$ python -q
>>> import numpy as np
>>> np.set_printoptions(suppress=True, linewidth=100)
>>> rnd = lambda a: np.round(a, 2) + 0
>>> J = np.loadtxt("layer2.csv", delimiter=",")
>>> J
array([[  3.,   2.,   3.,   0.],
       [ -3.,  -4.,  -3.,  -6.],
       [  1.,   0.,   1.,  -2.],
       [ 10.,   9.,  10.,   7.],
       [ -4.,  -5.,  -4.,  -7.],
       [ -8.,  -9.,  -8., -11.],
       [ -6.,  -7.,  -6.,  -9.]])
>>> # looks like rank 2
>>> r0, r1 = J[2], J[0]
>>> r0 @ r1
np.float64(6.0)
>>> r0 @ r0
np.float64(6.0)
>>> p = (r0 @ r1) / (r0 @ r0) * r0
>>> p
array([ 1.,  0.,  1., -2.])
>>> rnd(np.linalg.norm(r0 + r1) ** 2 + np.linalg.norm(r0 - r1) ** 2)
np.float64(56.0)
>>> np.linalg.matrix_rank(np.outer(r0, r1))
np.int64(1)
>>> r1 - p
array([2., 2., 2., 2.])
>>> U, sigma, Vt = np.linalg.svd(J)
>>> rnd(sigma)
array([32.07,  6.1 ,  0.  ,  0.  ])
>>> B = U[:, :2] @ np.diag(sigma[:2]) @ Vt[:2]
>>> rnd(B)
array([[  3.,   2.,   3.,   0.],
       [ -3.,  -4.,  -3.,  -6.],
       [  1.,   0.,   1.,  -2.],
       [ 10.,   9.,  10.,   7.],
       [ -4.,  -5.,  -4.,  -7.],
       [ -8.,  -9.,  -8., -11.],
       [ -6.,  -7.,  -6.,  -9.]])
>>> rnd(np.linalg.norm(J - B) / np.linalg.norm(J))
np.float64(0.0)
>>> np.linalg.matrix_rank(J, rtol=0.05)
np.int64(2)
>>> rnd(np.abs(J - B).max())
np.float64(0.0)
>>> np.allclose(J[:-1].T @ np.linalg.lstsq(J[:-1].T, J[-1])[0], J[-1])
True
>>> rnd(J @ np.linalg.pinv(J) @ J)
array([[  3.,   2.,   3.,   0.],
       [ -3.,  -4.,  -3.,  -6.],
       [  1.,   0.,   1.,  -2.],
       [ 10.,   9.,  10.,   7.],
       [ -4.,  -5.,  -4.,  -7.],
       [ -8.,  -9.,  -8., -11.],
       [ -6.,  -7.,  -6.,  -9.]])
>>> W1 = np.array([[2, 2], [-1, -2], [1, -1], [-2, 2]])
>>> coef = np.array([4, -2])
>>> act = np.maximum(J @ W1 + coef, 0)
>>> (act > 0).astype(int)
array([[1, 0],
       [1, 0],
       [1, 0],
       [1, 1],
       [1, 0],
       [1, 0],
       [1, 0]])
>>> act
array([[11.,  0.],
       [11.,  0.],
       [11.,  0.],
       [11.,  4.],
       [11.,  0.],
       [11.,  0.],
       [11.,  0.]])
>>> Z = np.array([[0, 0], [-3, -1]])
>>> (act @ Z).round(6).argmax(axis=1)
array([0, 0, 0, 1, 0, 0, 0])
>>> F = np.load("w.npy")
>>> F
array([[ 0,  4,  0],
       [ 0,  0, -3],
       [ 0,  0,  0]])
>>> rk = np.linalg.matrix_rank(F)
>>> rk
np.int64(2)
>>> N = np.linalg.svd(F)[2][rk:].T
>>> N[:, 0] / N[np.abs(N[:, 0]).round(6).argmax(), 0]
array([ 1., -0., -0.])
>>> np.allclose(F @ N, 0)
True
>>> F @ N
array([[0.],
       [0.],
       [0.]])
>>> np.linalg.matrix_rank(F.T @ F), np.linalg.matrix_rank(F @ F.T)
(np.int64(2), np.int64(2))
>>> N.shape
(3, 1)
>>> [int(np.linalg.matrix_rank(F[:i])) for i in range(1, len(F) + 1)]
[1, 2, 2]
>>> m1 = np.loadtxt("a.csv", delimiter=",")
>>> m1
array([[6., 0., 0., 0.],
       [0., 3., 0., 0.],
       [0., 0., 0., 0.],
       [0., 0., 0., 6.]])
>>> def softmax(z):
...     e = np.exp(z - z.max(axis=-1, keepdims=True))
...     return e / e.sum(axis=-1, keepdims=True)
... 
>>> rnd(softmax(m1).sum(axis=1))
array([1., 1., 1., 1.])
>>> att = m1 @ m1.T / np.sqrt(4)
>>> rnd(softmax(att)[1] @ m1)
array([0.06, 2.9 , 0.  , 0.06])
>>> softmax(att).round(6).argmax(axis=1)
array([0, 1, 0, 3])
>>> m1[:, 3] @ m1[:, 2]
np.float64(0.0)
>>> theta = np.radians(15)
>>> r_ = np.eye(4)
>>> r_[1, 1] = r_[2, 2] = np.cos(theta)
>>> r_[1, 2], r_[2, 1] = -np.sin(theta), np.sin(theta)
>>> rnd(r_)
array([[ 1.  ,  0.  ,  0.  ,  0.  ],
       [ 0.  ,  0.97, -0.26,  0.  ],
       [ 0.  ,  0.26,  0.97,  0.  ],
       [ 0.  ,  0.  ,  0.  ,  1.  ]])
>>> B = m1 @ r_.T
>>> np.allclose(np.linalg.norm(m1, axis=1), np.linalg.norm(B, axis=1))
True
>>> rnd(np.linalg.det(r_)), rnd(np.trace(r_))
(np.float64(1.0), np.float64(3.93))
>>> np.allclose(m1 @ m1.T, B @ B.T)
True
>>> rnd(np.abs(B - m1).max(axis=0))
array([0.  , 0.1 , 0.78, 0.  ])
>>> rng = np.random.default_rng(81296)
>>> lab = rng.permutation(4)
>>> lab
array([1, 2, 0, 3])
>>> B = m1[lab][:, lab]
>>> np.allclose(B, m1)
False
>>> np.trace(B)
np.float64(15.0)
>>> np.diag(B)
array([3., 0., 6., 6.])
>>> rnd(np.sort(np.abs(np.linalg.eigvals(B))))
array([0., 3., 6., 6.])
>>> rnd(np.linalg.det(B)), rnd(np.linalg.det(m1[lab]))
(np.float64(0.0), np.float64(0.0))
>>> M = np.array([[1.0, 4.0, 0.0], [4.0, 3.0, 4.0], [0.0, 4.0, 4.0]])
>>> rnd(np.linalg.eigvalsh(M).min())
np.float64(-3.12)
>>> [round(float(np.linalg.det(M[:i, :i])), 2) + 0 for i in range(1, 4)]
[1.0, -13.0, -68.0]
>>> B = np.linalg.inv(M)
>>> rnd(np.linalg.cond(M))
np.float64(3.39)
>>> rnd(np.linalg.inv(B))
array([[1., 4., 0.],
       [4., 3., 4.],
       [0., 4., 4.]])
>>> lab = rng.permutation(3)
>>> lab
array([2, 1, 0])
>>> B = M[lab][:, lab]
>>> B
array([[4., 4., 0.],
       [4., 3., 4.],
       [0., 4., 1.]])
>>> np.diag(B)
array([4., 3., 1.])
>>> np.trace(B)
np.float64(8.0)
>>> rnd(np.linalg.det(B)), rnd(np.linalg.det(M[lab]))
(np.float64(-68.0), np.float64(68.0))
>>> np.allclose(B, M)
False
>>> np.kron(np.eye(2, dtype=int), B)
array([[4., 4., 0., 0., 0., 0.],
       [4., 3., 4., 0., 0., 0.],
       [0., 4., 1., 0., 0., 0.],
       [0., 0., 0., 4., 4., 0.],
       [0., 0., 0., 4., 3., 4.],
       [0., 0., 0., 0., 4., 1.]])
>>> rnd(np.linalg.eigvals(B).sum().real)
np.float64(8.0)
>>> np.einsum("ii->", B)
np.float64(8.0)
>>> rnd(np.poly(B))
array([  1.,  -8., -13.,  68.])
>>> W1 = np.array([[3, -2, -2, -3], [1, -2, -3, 3], [1, -2, 2, 1]])
>>> coef = np.array([4, -2, 5, -2])
>>> act = np.maximum(M @ W1 + coef, 0)
>>> act
array([[11.,  0.,  0.,  7.],
       [23.,  0.,  0.,  0.],
       [12.,  0.,  1., 14.]])
>>> rnd((act > 0).mean(axis=0))
array([1.  , 0.  , 0.33, 0.67])
>>> Z = np.array([[-2, 1, 1], [1, -2, 0], [1, 0, 1], [1, 2, -2]])
>>> W1 @ Z
array([[-13,   1,   7],
       [ -4,  11,  -8],
       [ -1,   7,   1]])
>>> arr = np.array([[0, 0, 0, 0, 0],
...     [2, 1, 0, 0, 0],
...     [1, 2, 0, 0, 0],
...     [1, 1, 1, 2, 0],
...     [1, 2, 1, 0, 1]])
>>> # looks like rank 4
>>> np.linalg.matrix_rank(arr, rtol=0.1)
np.int64(4)
>>> np.linalg.cond(arr) > 100
np.True_
>>> np.argsort(-np.linalg.norm(arr, axis=0).round(6), kind="stable")[:3]
array([1, 0, 3])
>>> T = np.stack([arr, 3 * arr, arr[::-1]])
>>> rnd(np.linalg.norm(T, axis=(1, 2)))
array([ 4.9, 14.7,  4.9])
>>> rnd(np.linalg.det(T))
array([0., 0., 0.])
>>> np.linalg.matrix_rank(T)
array([4, 4, 4])
>>> proj = np.triu(np.array([[-1, -2, 3, -2, -3],
...     [3, 0, 2, -3, -2],
...     [3, -3, 1, -3, -3],
...     [1, -2, 3, 1, -2],
...     [2, -2, 0, -2, 3]]), 1) + np.eye(5)
>>> B = proj @ arr @ np.linalg.inv(proj)
>>> np.trace(B), np.trace(arr)
(np.float64(4.0), np.int64(4))
>>> proj @ arr - arr @ proj
array([[ -6.,  -4.,  -5.,  -4.,  -3.],
       [ -3.,   1., -13.,   1.,   6.],
       [ -6.,  -7., -13.,   2.,   4.],
       [ -2.,  -2.,  -7.,   8.,  10.],
       [  0.,   2.,  -7.,  11.,  10.]])
>>> rnd(np.linalg.det(B))
np.float64(0.0)
>>> B
array([[ -6., -16.,  45.,  71., 224.],
       [ -1.,  -4.,   6.,  -2.,   1.],
       [ -5., -17.,  43.,  62., 201.],
       [ -1.,  -5.,  12.,  21.,  63.],
       [  1.,   4., -10., -16., -50.]])
>>> rk = np.linalg.matrix_rank(arr)
>>> rk
np.int64(4)
>>> N = np.linalg.svd(arr)[2][rk:].T
>>> np.allclose(arr @ N, 0)
True
>>> [int(np.linalg.matrix_rank(np.delete(arr, i, axis=0))) for i in range(5)]
[4, 3, 3, 3, 3]
>>> rnd(arr @ N)
array([[0.],
       [0.],
       [0.],
       [0.],
       [0.]])
>>> [int(np.linalg.matrix_rank(arr[:i])) for i in range(1, len(arr) + 1)]
[0, 1, 2, 3, 4]
>>> rnd(arr @ np.linalg.pinv(arr) @ arr)
array([[0., 0., 0., 0., 0.],
       [2., 1., 0., 0., 0.],
       [1., 2., 0., 0., 0.],
       [1., 1., 1., 2., 0.],
       [1., 2., 1., 0., 1.]])
>>> np.unique(arr.round(6), axis=0).shape
(5, 5)
>>> rnd(np.trace(np.linalg.pinv(arr) @ arr))
np.float64(4.0)
>>> np.abs(np.diag(np.linalg.qr(arr)[1])) > 1e-9
array([ True,  True,  True,  True, False])
>>> try:
...     np.linalg.inv(arr)
... except np.linalg.LinAlgError as e:
...     print(repr(e))
... 
LinAlgError('Singular matrix')
>>> np.linalg.lstsq(arr[:-1].T, arr[-1])[2]
np.int32(3)
>>> K = np.load("data.npy")
>>> K
array([[ 2,  0,  4,  4],
       [ 3,  0,  6,  6],
       [ 0,  0,  0,  0],
       [-2,  0, -4, -4],
       [-2,  0, -4, -4]])
>>> # null space of dimension 3
>>> U, sigma, Vt = np.linalg.svd(K)
>>> np.argmax(sigma[:-1] / (sigma[1:] + 1e-6)) + 1
np.int64(1)
>>> B = U[:, :1] @ np.diag(sigma[:1]) @ Vt[:1]
>>> rnd(np.linalg.norm(K - B, 2)), rnd(sigma[1])
(np.float64(0.0), np.float64(0.0))
>>> np.linalg.matrix_rank(K, rtol=0.05)
np.int64(1)
>>> B = np.array([[1, -3], [3, -3]])
>>> Z = np.kron(B, K)
>>> rnd(np.linalg.norm(Z, 2)), rnd(np.linalg.norm(B, 2) * np.linalg.norm(K, 2))
(np.float64(70.97), np.float64(70.97))
>>> Z.shape
(10, 8)
>>> U, sigma, Vt = np.linalg.svd(K)
>>> vecs = Vt[:(sigma > 1e-8).sum()]
>>> vec = K[0] + -2 * K[2] + rng.integers(2) * np.eye(4)[3]
>>> vec
array([2., 0., 4., 4.])
>>> rnd(vecs.T @ vecs)
array([[0.11, 0.  , 0.22, 0.22],
       [0.  , 0.  , 0.  , 0.  ],
       [0.22, 0.  , 0.44, 0.44],
       [0.22, 0.  , 0.44, 0.44]])
>>> np.linalg.matrix_rank(np.vstack([K, vec]))
np.int64(1)
>>> rnd(np.linalg.norm(vec - vecs.T @ vecs @ vec))
np.float64(0.0)
